In [1]: import numpy as np

In [2]: from numpy import linalg as LA

In [3]: np.set_printoptions(precision=4, suppress=True, linewidth=140, sign=" ")

In [4]: def rnd(a):
   ...:     return np.round(a, 4) + 0
   ...: 

In [5]: J = np.load("w.npy")

In [6]: J
Out[6]: 
array([[ 64,  24, -16, -24,  32,  40,   8,  24,   0,  48],
       [ 24,   9,  -6,  -9,  12,  15,   3,   9,   0,  18],
       [-16,  -6,   4,   6,  -8, -10,  -2,  -6,   0, -12],
       [-24,  -9,   6,   9, -12, -15,  -3,  -9,   0, -18],
       [ 32,  12,  -8, -12,  16,  20,   4,  12,   0,  24],
       [ 40,  15, -10, -15,  20,  25,   5,  15,   0,  30],
       [  8,   3,  -2,  -3,   4,   5,   1,   3,   0,   6],
       [ 24,   9,  -6,  -9,  12,  15,   3,   9,   0,  18],
       [  0,   0,   0,   0,   0,   0,   0,   0,   0,   0],
       [ 48,  18, -12, -18,  24,  30,   6,  18,   0,  36]])

In [7]: # rows and columns are dependent

In [8]: rnd(LA.det(J))
Out[8]: np.float64(0.0)

In [9]: (J != 0).astype(int)
Out[9]: 
array([[ 1,  1,  1,  1,  1,  1,  1,  1,  0,  1],
       [ 1,  1,  1,  1,  1,  1,  1,  1,  0,  1],
       [ 1,  1,  1,  1,  1,  1,  1,  1,  0,  1],
       [ 1,  1,  1,  1,  1,  1,  1,  1,  0,  1],
       [ 1,  1,  1,  1,  1,  1,  1,  1,  0,  1],
       [ 1,  1,  1,  1,  1,  1,  1,  1,  0,  1],
       [ 1,  1,  1,  1,  1,  1,  1,  1,  0,  1],
       [ 1,  1,  1,  1,  1,  1,  1,  1,  0,  1],
       [ 0,  0,  0,  0,  0,  0,  0,  0,  0,  0],
       [ 1,  1,  1,  1,  1,  1,  1,  1,  0,  1]])

In [10]: J @ J
Out[10]: 
array([[11072,  4152, -2768, -4152,  5536,  6920,  1384,  4152,     0,  8304],
       [ 4152,  1557, -1038, -1557,  2076,  2595,   519,  1557,     0,  3114],
       [-2768, -1038,   692,  1038, -1384, -1730,  -346, -1038,     0, -2076],
       [-4152, -1557,  1038,  1557, -2076, -2595,  -519, -1557,     0, -3114],
       [ 5536,  2076, -1384, -2076,  2768,  3460,   692,  2076,     0,  4152],
       [ 6920,  2595, -1730, -2595,  3460,  4325,   865,  2595,     0,  5190],
       [ 1384,   519,  -346,  -519,   692,   865,   173,   519,     0,  1038],
       [ 4152,  1557, -1038, -1557,  2076,  2595,   519,  1557,     0,  3114],
       [    0,     0,     0,     0,     0,     0,     0,     0,     0,     0],
       [ 8304,  3114, -2076, -3114,  4152,  5190,  1038,  3114,     0,  6228]])

In [11]: np.argsort(-LA.norm(J, axis=0).round(6), kind="stable")[:3]
Out[11]: array([ 0,  9,  5])

In [12]: [round(float(x), 4) for x in LA.svd(J, compute_uv=False)[:3]]
Out[12]: [173.0, 0.0, 0.0]

In [13]: LA.matrix_rank(J, rtol=0.1)
Out[13]: np.int64(1)

In [14]: E = np.load("out4.npy")

In [15]: E
Out[15]: 
array([[ 0.,  0.,  0.,  0.,  0., -3.,  1.,  3.],
       [ 0.,  0.,  0.,  0.,  0.,  3., -1., -5.],
       [ 0.,  0.,  0.,  0.,  0.,  4.,  4., -4.],
       [ 0.,  0.,  0.,  0.,  0.,  0.,  5.,  0.],
       [ 0.,  0.,  0.,  0.,  0.,  1., -4.,  0.],
       [-3.,  3.,  4.,  0.,  1.,  0.,  0.,  0.],
       [ 1., -1.,  4.,  5., -4.,  0.,  0.,  0.],
       [ 3., -5., -4.,  0.,  0.,  0.,  0.,  0.]])

In [16]: # symmetric, so the eigenvalues are real

In [17]: Uu, sv, VT = LA.svd(J)

In [18]: np.argmax(sv[:-1] / (sv[1:] + 1e-6)) + 1
Out[18]: np.int64(1)

In [19]: B = Uu[:, :1] @ np.diag(sv[:1]) @ VT[:1]

In [20]: rnd(LA.norm(J - B) / LA.norm(J))
Out[20]: np.float64(0.0)

In [21]: E.sum(axis=0)
Out[21]: array([ 1., -3.,  4.,  5., -3.,  5.,  5., -6.])

In [22]: np.zeros(8, 8)
TypeError: Cannot interpret '8' as a data type


In [23]: LA.rank(E)
AttributeError: module 'numpy.linalg' has no attribute 'rank'


In [24]: E.mean(axis=0)
Out[24]: array([ 0.125, -0.375,  0.5  ,  0.625, -0.375,  0.625,  0.625, -0.75 ])

In [25]: LA.matrix_rank(E)
Out[25]: np.int64(6)

In [26]: np.unravel_index(np.abs(E).argmax(), E.shape)
Out[26]: (np.int64(1), np.int64(7))

In [27]: rnd(LA.svd(E, compute_uv=False))
Out[27]: array([ 9.316 ,  9.316 ,  7.4441,  7.4441,  1.3411,  1.3411,  0.    ,  0.    ])

In [28]: np.diff(E, axis=0)
Out[28]: 
array([[ 0.,  0.,  0.,  0.,  0.,  6., -2., -8.],
       [ 0.,  0.,  0.,  0.,  0.,  1.,  5.,  1.],
       [ 0.,  0.,  0.,  0.,  0., -4.,  1.,  4.],
       [ 0.,  0.,  0.,  0.,  0.,  1., -9.,  0.],
       [-3.,  3.,  4.,  0.,  1., -1.,  4.,  0.],
       [ 4., -4.,  0.,  5., -5.,  0.,  0.,  0.],
       [ 2., -4., -8., -5.,  4.,  0.,  0.,  0.]])

In [29]: E.sum(axis=1)
Out[29]: array([ 1., -3.,  4.,  5., -3.,  5.,  5., -6.])

In [30]: E[:, 8]
IndexError: index 8 is out of bounds for axis 1 with size 8
